$ python -q
>>> import numpy as np
>>> np.set_printoptions(precision=2, suppress=True, linewidth=200)
>>> W0 = np.load("mat.npy")
>>> W0
array([[-3.9 ,  2.99,  8.12],
       [-3.94,  3.01,  7.94],
       [-3.92,  3.  ,  7.98],
       [-4.03,  2.99,  7.99],
       [-4.01,  2.98,  7.98],
       [-4.  ,  3.02,  8.03],
       [-3.95,  2.95,  8.01],
       [-3.92,  2.98,  8.01],
       [-3.98,  3.09,  8.03],
       [-4.17,  2.97,  7.92],
       [-4.07,  3.1 ,  8.03],
       [-4.06,  2.97,  8.02],
       [-4.03,  3.01,  7.98],
       [-4.99,  5.01,  8.01],
       [-4.96,  5.02,  7.93],
       [-4.96,  4.98,  8.01],
       [-4.97,  4.89,  7.88],
       [-4.96,  4.93,  7.97],
       [-5.02,  4.96,  7.99],
       [-4.96,  5.02,  8.03],
       [-5.  ,  5.02,  7.98],
       [-5.  ,  5.07,  8.  ],
       [-5.04,  4.95,  8.  ],
       [-4.99,  5.05,  7.99],
       [-5.04,  5.06,  8.05],
       [-5.13,  5.05,  7.95]])
>>> x0 = np.array([0, 0, 2])
>>> y = W0 @ x0
>>> c, lr = np.zeros(3), 1 / np.linalg.norm(W0, 2) ** 2
>>> for i in range(40):
...     c -= lr * W0.T @ (W0 @ c - y)
...     if i % 10 == 0: print(i, round(np.linalg.norm(W0 @ c - y), 2))
... 
0 5.12
10 4.7
20 4.31
30 3.95
>>> c
array([-0.64,  0.39,  1.44])
>>> cen = (W0 - W0.mean(axis=0)) / W0.std(axis=0)
>>> cen.std(axis=0)
array([1., 1., 1.])
>>> c = np.linalg.lstsq(np.delete(cen, 0, axis=1), cen[:, 0])[0]
>>> np.abs(c).argmax()
np.int64(0)
>>> c
array([-0.98,  0.05])
>>> x0 = np.array([0, 0, 1])
>>> y = W0 @ x0
>>> np.round(np.linalg.solve(W0.T @ W0, W0.T @ y), 2) + 0
array([0., 0., 1.])
>>> rng = np.random.default_rng(33866)
>>> y = y + 0.02 * rng.normal(size=26)
>>> y
array([8.12, 7.95, 7.96, 7.96, 7.96, 8.05, 8.  , 8.05, 8.04, 7.95, 8.03, 8.04, 8.  , 7.99, 7.92, 8.02, 7.89, 7.97, 7.98, 8.02, 7.97, 8.01, 8.01, 7.96, 8.07, 7.95])
>>> c, *_ = np.linalg.lstsq(W0, y)
>>> c.round()
array([-0., -0.,  1.])
>>> [round(float(np.linalg.norm(np.linalg.solve(W0.T @ W0 + lam * np.eye(3), W0.T @ y))), 2) for lam in (0, 1, 10, 100)]
[0.99, 0.95, 0.88, 0.77]
